$ ipython --no-banner

In [1]: import numpy as np

In [2]: np.set_printoptions(precision=2, suppress=True, linewidth=160, legacy="1.25")

In [3]: rnd = lambda a: np.round(a, 2) + 0

In [4]: mat = np.load("data.npy")

In [5]: print(mat)
[[0. 1.]
 [1. 0.]]

In [6]: # row-stochastic, so 1 is an eigenvalue

In [7]: print(np.trace(mat @ mat @ mat) // 6)
0.0

In [8]: print(np.argwhere(np.triu(mat)))
[[0 1]]

In [9]: print(mat.sum(axis=0))
[1. 1.]

In [10]: Lm = np.diag(mat.sum(axis=1)) - mat

In [11]: print(rnd(np.linalg.eigvalsh(Lm)))
[0. 2.]

In [12]: print(round(np.linalg.det(Lm[1:, 1:])))
1

In [13]: ang = np.radians(180)

In [14]: r_ = np.eye(2)

In [15]: r_[1, 1] = r_[0, 0] = np.cos(ang)

In [16]: r_[1, 0], r_[0, 1] = -np.sin(ang), np.sin(ang)

In [17]: print(rnd(r_))
[[-1.  0.]
 [ 0. -1.]]

In [18]: Y = mat @ r_.T

In [19]: print(rnd(np.linalg.svd(mat, compute_uv=False)), rnd(np.linalg.svd(Y, compute_uv=False)))
[1. 1.] [1. 1.]

In [20]: print(np.allclose(np.linalg.norm(mat, axis=1), np.linalg.norm(Y, axis=1)))
True

In [21]: x = np.array([8, 1])

In [22]: print(rnd(np.linalg.norm(x)), rnd(np.linalg.norm(mat @ x)))
8.06 8.06

In [23]: evals, evecs = np.linalg.eig(mat)

In [24]: print(rnd(np.sort(np.linalg.eigvals(np.linalg.inv(mat)))))
[-1.  1.]

In [25]: print(rnd(np.sort(np.linalg.eigvals(mat.T))))
[-1.  1.]

In [26]: print(rnd(np.sort(np.linalg.eigvals(mat @ mat))))
[1. 1.]

In [27]: Y = np.array([[-3, 3], [2, -1], [0, -3], [-2, 2], [2, 0], [-3, 2]])

In [28]: basis = np.array([[-2, -1, 0], [-2, -2, -2]])

In [29]: rng = np.random.default_rng(62354)

In [30]: data = Y @ basis + 0.1 * rng.normal(size=(6, 3))

In [31]: print(rnd(data))
[[ 0.16 -2.82 -5.94]
 [-2.03 -0.14  2.  ]
 [ 5.97  5.94  5.98]
 [ 0.05 -1.97 -3.99]
 [-4.   -2.04  0.14]
 [ 1.95 -1.08 -4.06]]

In [32]: O, r_ = np.linalg.qr(data)

In [33]: print(rnd(O.T @ O))
[[1. 0. 0.]
 [0. 1. 0.]
 [0. 0. 1.]]

In [34]: print(rnd(np.abs(np.diag(r_))))
[7.72 4.9  0.31]

In [35]: print(rnd(r_))
[[-7.72 -5.34 -2.84]
 [ 0.   -4.9  -9.96]
 [ 0.    0.    0.31]]

In [36]: evals, evecs = np.linalg.eig(r_)

In [37]: print(rnd(np.sort(np.linalg.eigvals(np.linalg.inv(r_)))))
[-0.2  -0.13  3.24]

In [38]: print(r_ @ evecs[:, 0] - evals[0] * evecs[:, 0])
[0. 0. 0.]

In [39]: print(rnd(np.sort(np.linalg.eigvals(r_ @ r_))))
[ 0.1  23.96 59.57]

In [40]: print(rnd(np.sort(np.linalg.eigvals(r_.T))))
[-7.72 -4.9   0.31]

In [41]: P = data @ np.linalg.solve(data.T @ data, data.T)

In [42]: print(rnd((np.eye(6) - P) @ data))
[[0. 0. 0.]
 [0. 0. 0.]
 [0. 0. 0.]
 [0. 0. 0.]
 [0. 0. 0.]
 [0. 0. 0.]]

In [43]: print(rnd(np.linalg.eigvalsh(P)))
[0. 0. 0. 1. 1. 1.]

In [44]: print(rnd(np.trace(P)))
3.0

In [45]: print(round(np.log10(np.linalg.cond(data))))
2

In [46]: feats = np.loadtxt("arr.csv", delimiter=",")

In [47]: print(feats)
[[0. 0. 1. 1. 0.]
 [0. 0. 0. 0. 0.]
 [1. 0. 0. 0. 0.]
 [1. 0. 0. 0. 0.]
 [0. 0. 0. 0. 0.]]

In [48]: evals, evecs = np.linalg.eigh(feats)

In [49]: x = np.array([2, 0, 2, 0, 2])

In [50]: print(rnd(evecs * np.maximum(evals, 0) @ evecs.T))
[[0.71 0.   0.5  0.5  0.  ]
 [0.   0.   0.   0.   0.  ]
 [0.5  0.   0.35 0.35 0.  ]
 [0.5  0.   0.35 0.35 0.  ]
 [0.   0.   0.   0.   0.  ]]

In [51]: print(x @ feats @ x)
8.0

In [52]: print(rnd(np.linalg.eigvalsh(feats[1:, 1:])))
[0. 0. 0. 0.]

In [53]: print((np.sign(evecs[:, -1].round(6)) == np.sign(evecs[0, -1].round(6))).astype(int))
[1 0 1 1 0]

In [54]: r = np.linalg.matrix_rank(feats)

In [55]: print(r)
2

In [56]: null = np.linalg.svd(feats)[2][r:].T

In [57]: print([int(np.linalg.matrix_rank(feats[:, :j + 1])) for j in range(5)])
[1, 1, 2, 2, 2]

In [58]: print(rnd(feats @ null))
[[0. 0. 0.]
 [0. 0. 0.]
 [0. 0. 0.]
 [0. 0. 0.]
 [0. 0. 0.]]

In [59]: print(np.linalg.matrix_rank(feats.T @ feats), np.linalg.matrix_rank(feats @ feats.T))
2 2

In [60]: print(np.allclose(feats @ null, 0))
True

In [61]: print(rnd(null @ null.T))
[[ 0.   0.   0.   0.   0. ]
 [ 0.   1.   0.   0.   0. ]
 [ 0.   0.   0.5 -0.5  0. ]
 [ 0.   0.  -0.5  0.5  0. ]
 [ 0.   0.   0.   0.   1. ]]

In [62]: print([int(np.linalg.matrix_rank(np.delete(feats, i, axis=0))) for i in range(5)])
[1, 2, 2, 2, 2]

In [63]: left, s, Vh = np.linalg.svd(feats)

In [64]: evecs = Vh[:(s > 1e-8).sum()]

In [65]: x = feats[1] + 3 * feats[0] + rng.integers(2) * np.eye(5)[4]

In [66]: print(x)
[0. 0. 3. 3. 0.]

In [67]: print(rnd(np.linalg.norm(x - evecs.T @ evecs @ x)))
0.0

In [68]: print(np.linalg.matrix_rank(np.vstack([feats, x])))
2

In [69]: print(rnd(evecs.T @ evecs))
[[1.  0.  0.  0.  0. ]
 [0.  0.  0.  0.  0. ]
 [0.  0.  0.5 0.5 0. ]
 [0.  0.  0.5 0.5 0. ]
 [0.  0.  0.  0.  0. ]]

In [70]: print(mat[:, 0] @ mat[:, 1])
0.0

In [71]: print(mat.T @ mat)
[[1. 0.]
 [0. 1.]]

In [72]: print(rnd(np.linalg.pinv(mat)))
[[0. 1.]
 [1. 0.]]

In [73]: print(mat @ mat.T)
[[1. 0.]
 [0. 1.]]

In [74]: A = np.load("layer7.npy")

In [75]: print(A)
[[  4 -12  -8   2  -1   5]
 [-12 -16   0  -6   4   3]
 [ -8   0  10   1   4 -10]
 [  2  -6   1  16   6  12]
 [ -1   4   4   6  14   1]
 [  5   3 -10  12   1  -6]]

In [76]: # symmetric, so the eigenvalues are real

In [77]: G = A.T @ A

In [78]: print(np.allclose(G, G.T))
True

In [79]: evals, evecs = np.linalg.eigh(A)

In [80]: x = np.array([-8, -1, 6, 0, -4, -5])

In [81]: print(rnd(np.linalg.eigvalsh(A[1:, 1:])))
[-20.94 -11.6    8.2   17.63  24.71]

In [82]: print(x @ A @ x)
2096

In [83]: print((np.sign(evecs[:, -1].round(6)) == np.sign(evecs[0, -1].round(6))).astype(int))
[1 0 0 1 1 1]

In [84]: print(np.abs(A).sum(axis=1).max(), rnd(np.abs(evals).max()))
43 26.36

In [85]: print(rnd(np.abs(np.linalg.eigvals(A)).max()))
26.36

In [86]: print((A + A.T) / 2)
[[  4. -12.  -8.   2.  -1.   5.]
 [-12. -16.   0.  -6.   4.   3.]
 [ -8.   0.  10.   1.   4. -10.]
 [  2.  -6.   1.  16.   6.  12.]
 [ -1.   4.   4.   6.  14.   1.]
 [  5.   3. -10.  12.   1.  -6.]]

In [87]: print(rnd(np.sort(np.abs(np.linalg.eigvals(A)))))
[ 3.82  8.26 13.18 21.79 25.05 26.36]

In [88]: assert A == A.T
ValueError: The truth value of an array with more than one element is ambiguous. Use a.any() or a.all()


In [89]: print(np.allclose(A @ A.T, A.T @ A))
True
